$ python -q
>>> import numpy as np
>>> from numpy import linalg as LA
>>> np.set_printoptions(precision=2, suppress=True, linewidth=160, floatmode="fixed")
>>> K = np.load("dump.npy")
>>> K
array([[-4,  5,  0,  0,  0,  0],
       [-2, -4,  0,  0,  0,  0],
       [-2, -1,  0,  0,  0,  0],
       [ 0,  0, -4,  5,  0,  0],
       [ 0,  0, -2, -4,  0,  0],
       [ 0,  0, -2, -1,  0,  0],
       [ 0,  0,  0,  0, -4,  5],
       [ 0,  0,  0,  0, -2, -4],
       [ 0,  0,  0,  0, -2, -1]])
>>> A2 = np.c_[K[:, :4] @ np.array([[0, -3, -2, 3], [-3, -3, 2, -1], [1, -1, 0, 1], [1, -1, -3, 3]]), np.array([1, 2, 0, 2, 0, 1, 0, 1, 0])]
>>> A2
array([[-15,  -3,  18, -17,   1],
       [ 12,  18,  -4,  -2,   2],
       [  3,   9,   2,  -5,   0],
       [  1,  -1, -15,  11,   2],
       [ -6,   6,  12, -14,   0],
       [ -3,   3,   3,  -5,   1],
       [  0,   0,   0,   0,   0],
       [  0,   0,   0,   0,   1],
       [  0,   0,   0,   0,   0]])
>>> LA.matrix_rank(A2)
np.int64(4)
>>> print(np.round(LA.norm(A2 - K @ LA.lstsq(K, A2)[0], axis=0), 2) + 0)
[0.00 0.00 0.00 0.00 1.31]
>>> LA.norm(LA.qr(K)[0].T @ A2, axis=0) ** 2 / ((A2 ** 2).sum(axis=0) + 1e-12)
array([1.00, 1.00, 1.00, 1.00, 0.85])
>>> np.round(LA.lstsq(K, A2[:, 0])[0], 2) + 0
array([ 0.00, -3.00,  1.00,  1.00,  0.00,  0.00])
>>> print(round(float(LA.norm(A2, 2) / LA.norm(A2)), 2))
0.83
>>> LA.cond(A2) > 100
np.True_
>>> vec = np.array([3, 4, -9, 1, 7, 5])
>>> a = np.maximum(K @ vec, 0)
>>> np.tanh(K @ vec)
array([ 1.00, -1.00, -1.00,  1.00,  1.00,  1.00, -1.00, -1.00, -1.00])
>>> print(K.T @ a)
[ -32   40 -226  132    0    0]
>>> np.maximum(K @ (3 * vec), 0)
array([ 24,   0,   0, 123,  42,  51,   0,   0,   0])
>>> X = np.loadtxt("data.csv", delimiter=",")
>>> print(X)
[[ 0.00 -3.00  0.00  0.00  0.00  0.00  0.00  0.00  0.00  0.00  0.00]
 [-3.00  0.00 -3.00  0.00  0.00  0.00  0.00  0.00  0.00  0.00  0.00]
 [ 0.00 -3.00  2.00 -3.00  0.00  0.00  0.00  0.00  0.00  0.00  0.00]
 [ 0.00  0.00 -3.00  2.00 -3.00  0.00  0.00  0.00  0.00  0.00  0.00]
 [ 0.00  0.00  0.00 -3.00  1.00 -3.00  0.00  0.00  0.00  0.00  0.00]
 [ 0.00  0.00  0.00  0.00 -3.00  2.00 -3.00  0.00  0.00  0.00  0.00]
 [ 0.00  0.00  0.00  0.00  0.00 -3.00  0.00 -3.00  0.00  0.00  0.00]
 [ 0.00  0.00  0.00  0.00  0.00  0.00 -3.00  1.00 -3.00  0.00  0.00]
 [ 0.00  0.00  0.00  0.00  0.00  0.00  0.00 -3.00  2.00 -3.00  0.00]
 [ 0.00  0.00  0.00  0.00  0.00  0.00  0.00  0.00 -3.00  2.00 -3.00]
 [ 0.00  0.00  0.00  0.00  0.00  0.00  0.00  0.00  0.00 -3.00  0.00]]
>>> vec = np.array([1, 0, 3, 0, 2, 2, 1, 2, 2, 2, 0])
>>> (X @ vec).argmax()
np.int64(2)
>>> np.sign((X @ vec).round(6))
array([ 0.00, -1.00,  1.00, -1.00, -1.00, -1.00, -1.00, -1.00, -1.00, -1.00, -1.00])
>>> X @ vec
array([  0.00, -12.00,   6.00, -15.00,  -4.00,  -5.00, -12.00,  -7.00,  -8.00,  -2.00,  -6.00])
>>> w, V = LA.eigh(X)
>>> vec = np.array([3, 2, 1, 2, 0, 2, 1, 3, 1, 0, 1])
>>> np.abs(X).sum(axis=1).max(), np.round(np.abs(w).max(), 2)
(np.float64(8.0), np.float64(7.19))
